$ ipython --no-banner

In [1]: import numpy as np

In [2]: np.set_printoptions(precision=2, suppress=True, linewidth=140, legacy="1.25")

In [3]: E = np.abs(np.array([[1, 0, 0], [0, 1, 1], [0, 2, 2]])) + np.eye(3)

In [4]: E = E / E.sum(axis=1, keepdims=True)

In [5]: E
Out[5]: 
array([[1.  , 0.  , 0.  ],
       [0.  , 0.67, 0.33],
       [0.  , 0.4 , 0.6 ]])

In [6]: E.sum(axis=1)
Out[6]: array([1., 1., 1.])

In [7]: E @ np.ones(3)
Out[7]: array([1., 1., 1.])

In [8]: np.linalg.matrix_power(E, 2)
Out[8]: 
array([[1.  , 0.  , 0.  ],
       [0.  , 0.58, 0.42],
       [0.  , 0.51, 0.49]])

In [9]: p = np.eye(3)[1]

In [10]: for _ in range(3):
    ...:     p = p @ E
    ...:     print(p.round(2))
    ...: 
[0.   0.67 0.33]
[0.   0.58 0.42]
[0.   0.55 0.45]

In [11]: (E != 0).astype(int)
Out[11]: 
array([[1, 0, 0],
       [0, 1, 1],
       [0, 1, 1]])

In [12]: np.sort(np.linalg.eigvals(E).real)
Out[12]: array([0.27, 1.  , 1.  ])

In [13]: E @ E
Out[13]: 
array([[1.  , 0.  , 0.  ],
       [0.  , 0.58, 0.42],
       [0.  , 0.51, 0.49]])

In [14]: arr = np.load("sample14.npy")

In [15]: arr
Out[15]: 
array([[ 0.33,  4.52,  3.55],
       [ 3.57, -0.62,  1.1 ],
       [-2.41, -0.72, -7.62],
       [-0.11,  3.64,  6.35],
       [ 0.47, -1.23, -3.74],
       [-1.33, -2.3 , -1.91],
       [ 1.94,  4.05,  2.86],
       [ 3.21, -2.17, -4.76],
       [-1.33, -0.54, -3.22],
       [-2.03,  1.02, -1.98],
       [ 2.47, -5.82, -5.78],
       [ 1.08,  1.72,  6.18],
       [ 1.21, -4.22, -3.9 ],
       [ 0.69,  1.38,  5.7 ],
       [-2.28, -1.43, -2.72],
       [-1.54, -0.71, -3.32],
       [ 2.5 , -2.61,  1.12],
       [ 1.52,  4.18, 10.23],
       [ 0.47, -7.42, -8.45],
       [-1.49,  3.48,  1.98],
       [ 2.41, -0.49,  7.39],
       [ 1.65,  1.63, -3.06]])

In [16]: lab = arr[:, 0] > np.median(arr[:, 0])

In [17]: r0 = arr[lab].mean(axis=0) - arr[~lab].mean(axis=0)

In [18]: np.round((((arr - arr.mean(axis=0)) @ r0 > 0) == lab).mean(), 2)
Out[18]: 0.68

In [19]: r0
Out[19]: array([ 3.05, -0.12,  3.47])

In [20]: lab.astype(int)
Out[20]: array([0, 1, 0, 0, 0, 0, 1, 1, 0, 0, 1, 1, 1, 1, 0, 0, 1, 1, 0, 0, 1, 1])

In [21]: C2 = np.cov(arr, rowvar=False)

In [22]: np.corrcoef(arr.T)
Out[22]: 
array([[ 1.  , -0.12,  0.26],
       [-0.12,  1.  ,  0.72],
       [ 0.26,  0.72,  1.  ]])

In [23]: np.linalg.eigvalsh(C2)[::-1]
Out[23]: array([32.91,  5.45,  1.87])

In [24]: np.polyfit(arr[:, 2], arr[:, 0], 1)
Out[24]: array([0.09, 0.52])

In [25]: np.argsort(-arr.std(axis=0).round(6), kind="stable")
Out[25]: array([2, 1, 0])

In [26]: np.median(arr, axis=0)
Out[26]: array([ 0.58, -0.58, -1.94])

In [27]: np.argwhere(np.triu(np.abs(np.corrcoef(arr.T)) > 0.8, 1))
Out[27]: array([], shape=(0, 2), dtype=int64)

In [28]: C2 = arr.T @ arr

In [29]: np.linalg.matrix_rank(C2)
Out[29]: 3

In [30]: Xs = (arr - arr.mean(axis=0)) / arr.std(axis=0)

In [31]: np.argwhere(np.abs(Xs) > 2)
Out[31]: 
array([[17,  2],
       [18,  1]])

In [32]: Xs.std(axis=0)
Out[32]: array([1., 1., 1.])

In [33]: c = np.linalg.lstsq(np.delete(Xs, 2, axis=1), Xs[:, 2])[0]

In [34]: np.round(1 - np.var(Xs[:, 2] - np.delete(Xs, 2, axis=1) @ c), 2)
Out[34]: 0.63

In [35]: M2 = np.c_[arr[:, :2] @ np.array([[3, 3], [2, 0]]), np.array([-6, 1, -5, -5, -3, -7, 7, -6, -2, 6, 9, 5, -9, 2, 6, 7, 5, 7, -1, 7, 3, 6])]

In [36]: M2
Out[36]: 
array([[ 10.03,   0.99,  -6.  ],
       [  9.47,  10.71,   1.  ],
       [ -8.67,  -7.23,  -5.  ],
       [  6.95,  -0.33,  -5.  ],
       [ -1.05,   1.41,  -3.  ],
       [ -8.59,  -3.99,  -7.  ],
       [ 13.92,   5.82,   7.  ],
       [  5.29,   9.63,  -6.  ],
       [ -5.07,  -3.99,  -2.  ],
       [ -4.05,  -6.09,   6.  ],
       [ -4.23,   7.41,   9.  ],
       [  6.68,   3.24,   5.  ],
       [ -4.81,   3.63,  -9.  ],
       [  4.83,   2.07,   2.  ],
       [ -9.7 ,  -6.84,   6.  ],
       [ -6.04,  -4.62,   7.  ],
       [  2.28,   7.5 ,   5.  ],
       [ 12.92,   4.56,   7.  ],
       [-13.43,   1.41,  -1.  ],
       [  2.49,  -4.47,   7.  ],
       [  6.25,   7.23,   3.  ],
       [  8.21,   4.95,   6.  ]])

In [37]: np.linalg.norm(np.linalg.qr(arr)[0].T @ M2, axis=0) ** 2 / ((M2 ** 2).sum(axis=0) + 1e-12)
Out[37]: array([1.  , 1.  , 0.06])

In [38]: np.linalg.matrix_rank(M2)
Out[38]: 3

In [39]: F = np.load("m.npy")

In [40]: F
Out[40]: 
array([[ 2.05, -4.  ],
       [ 2.  , -3.95]])

In [41]: W2 = arr[[19, 11]].astype(float)

In [42]: for _ in range(6):
    ...:     lab = np.linalg.norm(arr[:, None] - W2, axis=-1).argmin(axis=1)
    ...:     W2 = np.array([arr[lab == j].mean(axis=0) for j in range(2)])
    ...: 

In [43]: lab
Out[43]: array([1, 1, 0, 1, 0, 0, 1, 0, 0, 0, 0, 1, 0, 1, 0, 0, 0, 1, 0, 1, 1, 0])

In [44]: np.abs(W2[1] - W2[0]).argmax()
Out[44]: 2

In [45]: W2
Out[45]: 
array([[ 0.08, -2.04, -3.8 ],
       [ 1.1 ,  2.43,  5.04]])

In [46]: W2[1] - W2[0]
Out[46]: array([1.02, 4.47, 8.83])

In [47]: ev, V = np.linalg.eig(F)

In [48]: ev
Out[48]: array([ 0.05, -1.95])

In [49]: np.round(np.sort(np.linalg.eigvals(F @ F)), 2) + 0
Out[49]: array([0. , 3.8])

In [50]: np.sort(np.linalg.eigvals(F.T))
Out[50]: array([-1.95,  0.05])

In [51]: U, s, vt = np.linalg.svd(F)

In [52]: np.argmax(s[:-1] / (s[1:] + 1e-6)) + 1
Out[52]: 1

In [53]: s
Out[53]: array([6.31, 0.02])

In [54]: M2 = U[:, :1] @ np.diag(s[:1]) @ vt[:1]

In [55]: np.linalg.matrix_rank(M2)
Out[55]: 1

In [56]: np.round(np.linalg.norm(F - M2, 2), 2), round(float(s[1]), 2)
Out[56]: (0.02, 0.02)

In [57]: M2
Out[57]: 
array([[ 2.04, -4.  ],
       [ 2.01, -3.95]])
